% python3 -q
>>> import numpy as np
>>> np.set_printoptions(precision=2, suppress=True, linewidth=140)
>>> E = np.load("mat.npy")
>>> E
array([[  4.,  -1.,   2.,   1.],
       [ 12., -16.,  12.,  -6.],
       [  8., -16.,  10.,  -8.],
       [-10.,  11., -10.,   3.]])
>>> rng = np.random.default_rng(89065)
>>> labels = rng.permutation(4)
>>> labels
array([1, 0, 2, 3])
>>> Y = E[labels][:, labels]
>>> np.allclose(Y, E)
False
>>> np.sort(np.abs(np.linalg.eigvals(Y)))
array([1., 2., 2., 2.])
>>> np.round(np.linalg.det(Y), 2), round(float(np.linalg.det(E[labels])), 2)
(np.float64(8.0), -8.0)
>>> np.diag(Y)
array([-16.,   4.,  10.,   3.])
>>> Y
array([[-16.,  12.,  12.,  -6.],
       [ -1.,   4.,   2.,   1.],
       [-16.,   8.,  10.,  -8.],
       [ 11., -10., -10.,   3.]])
>>> np.linalg.cond(Y) > 100
np.True_
>>> [round(float(x), 2) for x in np.linalg.svd(Y, compute_uv=False)[:3]]
[37.2, 5.61, 0.76]
>>> np.argsort(-np.linalg.norm(Y, axis=0).round(6), kind="stable")[:3]
array([0, 2, 1])
>>> np.linalg.matrix_rank(Y, rtol=0.1)
np.int64(2)
>>> Q, Rm = np.linalg.qr(E)
>>> np.round(Q.T @ Q, 2) + 0
array([[1., 0., 0., 0.],
       [0., 1., 0., 0.],
       [0., 0., 1., 0.],
       [0., 0., 0., 1.]])
>>> Q @ Rm
array([[  4.,  -1.,   2.,   1.],
       [ 12., -16.,  12.,  -6.],
       [  8., -16.,  10.,  -8.],
       [-10.,  11., -10.,   3.]])
>>> w, V = np.linalg.eig(E)
>>> np.sort(np.linalg.eigvals(E.T))
array([-2., -1.,  2.,  2.])
>>> np.round(E @ V[:, 0] - w[0] * V[:, 0], 2) + 0
array([0., 0., 0., 0.])
>>> np.sort(np.linalg.eigvals(E @ E))
array([1., 4., 4., 4.])
>>> Uu, sv, vt = np.linalg.svd(E)
>>> np.argmax(sv[:-1] / (sv[1:] + 1e-6)) + 1
np.int64(3)
>>> Y = Uu[:, :3] @ np.diag(sv[:3]) @ vt[:3]
>>> round(float(np.abs(E - Y).max()), 2)
0.02
>>> Y
array([[  4.  ,  -1.02,   1.99,   1.02],
       [ 12.01, -15.98,  12.01,  -6.02],
       [  8.  , -16.02,   9.99,  -7.98],
       [-10.  ,  11.01, -10.  ,   2.99]])
>>> round(np.linalg.norm(E - Y) / np.linalg.norm(E), 2)
np.float64(0.0)
>>> round(float(np.linalg.norm(E - Y, 2)), 2), round(float(sv[3]), 2)
(0.05, 0.05)
>>> feats = np.load("dump.npy")
>>> feats
array([[0, 0, 0, 0, 0, 0, 0, 1, 0, 0],
       [0, 1, 0, 0, 0, 0, 0, 0, 0, 0],
       [0, 0, 0, 0, 0, 0, 0, 0, 0, 1],
       [0, 0, 0, 0, 1, 0, 0, 0, 0, 0],
       [0, 0, 0, 1, 0, 0, 0, 0, 0, 0],
       [1, 0, 0, 0, 0, 0, 0, 0, 0, 0],
       [0, 0, 0, 0, 0, 1, 0, 0, 0, 0],
       [0, 0, 0, 0, 0, 0, 1, 0, 0, 0],
       [0, 0, 0, 0, 0, 0, 0, 0, 1, 0],
       [0, 0, 1, 0, 0, 0, 0, 0, 0, 0]])
>>> Y = np.linalg.inv(feats)
>>> np.linalg.det(feats) * Y
array([[-0., -0., -0., -0., -0., -1., -0., -0., -0., -0.],
       [-0., -1., -0., -0., -0., -0., -0., -0., -0., -0.],
       [-0., -0., -0., -0., -0., -0., -0., -0., -0., -1.],
       [-0., -0., -0., -0., -1., -0., -0., -0., -0., -0.],
       [-0., -0., -0., -1., -0., -0., -0., -0., -0., -0.],
       [-0., -0., -0., -0., -0., -0., -1., -0., -0., -0.],
       [-0., -0., -0., -0., -0., -0., -0., -1., -0., -0.],
       [-1., -0., -0., -0., -0., -0., -0., -0., -0., -0.],
       [-0., -0., -0., -0., -0., -0., -0., -0., -1., -0.],
       [-0., -0., -1., -0., -0., -0., -0., -0., -0., -0.]])
>>> np.linalg.inv(Y)
array([[0., 0., 0., 0., 0., 0., 0., 1., 0., 0.],
       [0., 1., 0., 0., 0., 0., 0., 0., 0., 0.],
       [0., 0., 0., 0., 0., 0., 0., 0., 0., 1.],
       [0., 0., 0., 0., 1., 0., 0., 0., 0., 0.],
       [0., 0., 0., 1., 0., 0., 0., 0., 0., 0.],
       [1., 0., 0., 0., 0., 0., 0., 0., 0., 0.],
       [0., 0., 0., 0., 0., 1., 0., 0., 0., 0.],
       [0., 0., 0., 0., 0., 0., 1., 0., 0., 0.],
       [0., 0., 0., 0., 0., 0., 0., 0., 1., 0.],
       [0., 0., 1., 0., 0., 0., 0., 0., 0., 0.]])
>>> np.allclose(Y, feats.T)
True
>>> Y
array([[0., 0., 0., 0., 0., 1., 0., 0., 0., 0.],
       [0., 1., 0., 0., 0., 0., 0., 0., 0., 0.],
       [0., 0., 0., 0., 0., 0., 0., 0., 0., 1.],
       [0., 0., 0., 0., 1., 0., 0., 0., 0., 0.],
       [0., 0., 0., 1., 0., 0., 0., 0., 0., 0.],
       [0., 0., 0., 0., 0., 0., 1., 0., 0., 0.],
       [0., 0., 0., 0., 0., 0., 0., 1., 0., 0.],
       [1., 0., 0., 0., 0., 0., 0., 0., 0., 0.],
       [0., 0., 0., 0., 0., 0., 0., 0., 1., 0.],
       [0., 0., 1., 0., 0., 0., 0., 0., 0., 0.]])
>>> feats @ Y
array([[1., 0., 0., 0., 0., 0., 0., 0., 0., 0.],
       [0., 1., 0., 0., 0., 0., 0., 0., 0., 0.],
       [0., 0., 1., 0., 0., 0., 0., 0., 0., 0.],
       [0., 0., 0., 1., 0., 0., 0., 0., 0., 0.],
       [0., 0., 0., 0., 1., 0., 0., 0., 0., 0.],
       [0., 0., 0., 0., 0., 1., 0., 0., 0., 0.],
       [0., 0., 0., 0., 0., 0., 1., 0., 0., 0.],
       [0., 0., 0., 0., 0., 0., 0., 1., 0., 0.],
       [0., 0., 0., 0., 0., 0., 0., 0., 1., 0.],
       [0., 0., 0., 0., 0., 0., 0., 0., 0., 1.]])
>>> round(float(np.linalg.det(feats) * np.linalg.det(Y)), 2)
1.0
>>> round(np.linalg.cond(feats), 2)
np.float64(1.0)
>>> r0 = np.array([-9, -4, 5, -3, 0, 1, -2, -7, 6, 1])
>>> Y = feats + np.outer(r0, np.eye(10)[2])
>>> np.linalg.matrix_rank(Y - feats)
np.int64(1)
>>> Y
array([[ 0.,  0., -9.,  0.,  0.,  0.,  0.,  1.,  0.,  0.],
       [ 0.,  1., -4.,  0.,  0.,  0.,  0.,  0.,  0.,  0.],
       [ 0.,  0.,  5.,  0.,  0.,  0.,  0.,  0.,  0.,  1.],
       [ 0.,  0., -3.,  0.,  1.,  0.,  0.,  0.,  0.,  0.],
       [ 0.,  0.,  0.,  1.,  0.,  0.,  0.,  0.,  0.,  0.],
       [ 1.,  0.,  1.,  0.,  0.,  0.,  0.,  0.,  0.,  0.],
       [ 0.,  0., -2.,  0.,  0.,  1.,  0.,  0.,  0.,  0.],
       [ 0.,  0., -7.,  0.,  0.,  0.,  1.,  0.,  0.,  0.],
       [ 0.,  0.,  6.,  0.,  0.,  0.,  0.,  0.,  1.,  0.],
       [ 0.,  0.,  2.,  0.,  0.,  0.,  0.,  0.,  0.,  0.]])
>>> x0 = np.array([0, 0, -3, 2, 1, -1, -2, 1, 1, 3])
>>> (feats @ x0).argmax()
np.int64(2)
>>> np.linalg.norm(feats @ x0) <= np.linalg.norm(feats, 2) * np.linalg.norm(x0) + 1e-9
np.True_
>>> feats * x0
array([[ 0,  0,  0,  0,  0,  0,  0,  1,  0,  0],
       [ 0,  0,  0,  0,  0,  0,  0,  0,  0,  0],
       [ 0,  0,  0,  0,  0,  0,  0,  0,  0,  3],
       [ 0,  0,  0,  0,  1,  0,  0,  0,  0,  0],
       [ 0,  0,  0,  2,  0,  0,  0,  0,  0,  0],
       [ 0,  0,  0,  0,  0,  0,  0,  0,  0,  0],
       [ 0,  0,  0,  0,  0, -1,  0,  0,  0,  0],
       [ 0,  0,  0,  0,  0,  0, -2,  0,  0,  0],
       [ 0,  0,  0,  0,  0,  0,  0,  0,  1,  0],
       [ 0,  0, -3,  0,  0,  0,  0,  0,  0,  0]])
